% ipython --no-banner

In [1]: import numpy as np

In [2]: from numpy import linalg as LA

In [3]: np.set_printoptions(suppress=True, linewidth=200)

In [4]: K = np.loadtxt("block19.csv", delimiter=",")

In [5]: K
Out[5]: 
array([[  0.5,  -1.3,   0.9,  -0.4,  -0.1],
       [ -8. ,   8. , -14. , -32. ,   6. ],
       [ -1.6,  -0.2,  -1. ,  -0.8,   0.2],
       [ -0.9,  -0.2,  -1.4,   0.5,   1. ],
       [  0.4,  -0.8,  -1.8,   2.4,   0.5],
       [ -0.4,   0.1,  -0.5,   0.3,  -2.2],
       [  1.1,   1. ,  -0.8,  -0.9,  -0.5],
       [  1. ,  -0.6,   0.3,   1.9,   0.3],
       [ -1.1,   0.9,   0.1,  -0.5,   0.1],
       [  0.2,  -0.6,  -0.1,  -1.2,   0.8],
       [  0.9,   0.2,  -0.7,  -0.3,   0.7],
       [ -0.3,   1.2,  -0.5,  -0.4,   0.5],
       [ -0.5,   0.2,   1.1,   0.3,   0.8],
       [ -1.7,  -0.2,   0.2,   0.6,  -1.2],
       [  1.6,   0.4,  -1.5,   0.2,  -0.4],
       [ -0.5,  -0.2,   0.5,  -0.8,   1.2],
       [  0.4,   1.6,   1.8,   0. ,  -0.6],
       [ -0.4,  -0.4,  -1.2,  -2.5,   2. ],
       [ -1.3,  -0.3,   0.6,   2.1,   1.1],
       [  0.4,  -1. ,  -0.9,  -0.4,   0.3],
       [  0.9,  -1.4,   0.8,   0.9,   0.6],
       [  0.2,  -0.8,  -0.1,  -1.2,   1. ],
       [ -1.4,   0.1,  -0.8,  -0.8,   1.6],
       [  0.6,   1.4,   0.1,   1.3,  -1.2],
       [ -0.2,  -0.8,   0.9,   0.8,   0.4],
       [ -0.7,  -0.1,   0.4,  -0.6,   0.4],
       [ -1.9,  -0.5,   0.6,  -0.4,   0.5],
       [ -0.9,  -0.6,  -0.1,   0.3,  -1.5],
       [  0.9,  -0.1,  -1.4,  -1.9,  -0.9],
       [  0.8,  -0.7,  -1.4,   0.8,  -0.5],
       [  0.2,  -0.8,   1.4,   0.5,   0.4],
       [  1.6,  -0.6,   1. ,   0.7,  -0.3],
       [ -0.3,  -0.9,  -2.1,   0. ,   0.1],
       [  0.5,   1.7,   1.6,   0.8,  -0.2],
       [ -0.8,  -1.2,   1.2,   0.4,  -1.6]])

In [6]: # row 1 dominates

In [7]: Xc = (K - K.mean(axis=0)) / K.std(axis=0)

In [8]: np.argwhere(np.abs(Xc) > 2)
Out[8]: 
array([[1, 0],
       [1, 1],
       [1, 2],
       [1, 3],
       [1, 4]])

In [9]: beta = LA.lstsq(np.delete(Xc, 0, axis=1), Xc[:, 0])[0]

In [10]: round(float(1 - np.var(Xc[:, 0] - np.delete(Xc, 0, axis=1) @ beta)), 3)
Out[10]: 0.676

In [11]: print(np.abs(beta).argmax())
2

In [12]: J = np.load("test9.npy")

In [13]: J.round(3)
Out[13]: 
array([[ 0.04 , -0.337,  0.781, -0.402, -0.175, -0.915, -0.203,  0.718,  0.951, -0.769,  0.015,  0.437],
       [ 0.321,  0.083,  0.537,  1.222, -0.254,  0.011,  0.048,  0.52 , -0.372, -0.631, -0.486, -0.999],
       [ 0.08 , -0.118,  0.545,  0.007, -0.234,  1.44 , -1.093, -0.053,  0.166, -0.368,  0.128,  0.422],
       [ 0.321, -1.139,  0.926, -0.193, -0.14 , -0.086,  0.467, -0.46 , -0.854,  0.095,  0.715, -0.002],
       [ 0.04 , -0.337,  0.554,  0.884,  0.121, -0.246, -0.229, -0.681,  0.888,  1.107, -0.413,  0.136],
       [ 1.364,  0.99 ,  0.145,  0.023, -0.78 , -0.087,  0.248, -0.129,  0.146,  0.236,  0.518,  0.312],
       [-0.281,  0.025,  0.133,  0.618,  0.345,  0.415,  0.593,  1.29 , -0.069,  0.602,  0.56 ,  0.729],
       [ 0.201, -0.24 , -0.567,  0.495, -0.052, -0.829, -1.322,  0.247, -0.696,  0.195,  0.451,  0.331],
       [ 0.722, -0.841, -0.429, -0.594, -0.531,  0.283, -0.066,  0.791,  0.052,  0.693, -0.814, -0.309],
       [-0.401,  0.701,  0.852, -0.696,  0.146, -0.15 , -0.555,  0.402, -0.193,  0.818,  0.297, -0.91 ],
       [-0.843, -0.259, -0.396,  0.238, -1.411,  0.056,  0.099, -0.02 ,  0.474,  0.091,  0.75 , -0.46 ],
       [ 0.642, -0.39 , -0.461,  0.067,  0.891,  0.218, -0.091,  0.071,  0.797, -0.156,  0.983, -0.86 ]])

In [14]: t = np.radians(60)

In [15]: Rm = np.eye(12)

In [16]: Rm[10, 10] = Rm[6, 6] = np.cos(t)

In [17]: Rm[10, 6], Rm[6, 10] = -np.sin(t), np.sin(t)

In [18]: print(Rm.round(3))
[[ 1.     0.     0.     0.     0.     0.     0.     0.     0.     0.     0.     0.   ]
 [ 0.     1.     0.     0.     0.     0.     0.     0.     0.     0.     0.     0.   ]
 [ 0.     0.     1.     0.     0.     0.     0.     0.     0.     0.     0.     0.   ]
 [ 0.     0.     0.     1.     0.     0.     0.     0.     0.     0.     0.     0.   ]
 [ 0.     0.     0.     0.     1.     0.     0.     0.     0.     0.     0.     0.   ]
 [ 0.     0.     0.     0.     0.     1.     0.     0.     0.     0.     0.     0.   ]
 [ 0.     0.     0.     0.     0.     0.     0.5    0.     0.     0.     0.866  0.   ]
 [ 0.     0.     0.     0.     0.     0.     0.     1.     0.     0.     0.     0.   ]
 [ 0.     0.     0.     0.     0.     0.     0.     0.     1.     0.     0.     0.   ]
 [ 0.     0.     0.     0.     0.     0.     0.     0.     0.     1.     0.     0.   ]
 [ 0.     0.     0.     0.     0.     0.    -0.866  0.     0.     0.     0.5    0.   ]
 [ 0.     0.     0.     0.     0.     0.     0.     0.     0.     0.     0.     1.   ]]

In [19]: other = J @ Rm.T

In [20]: round(float(LA.det(Rm)), 3), np.trace(Rm)
Out[20]: (1.0, np.float64(11.0))
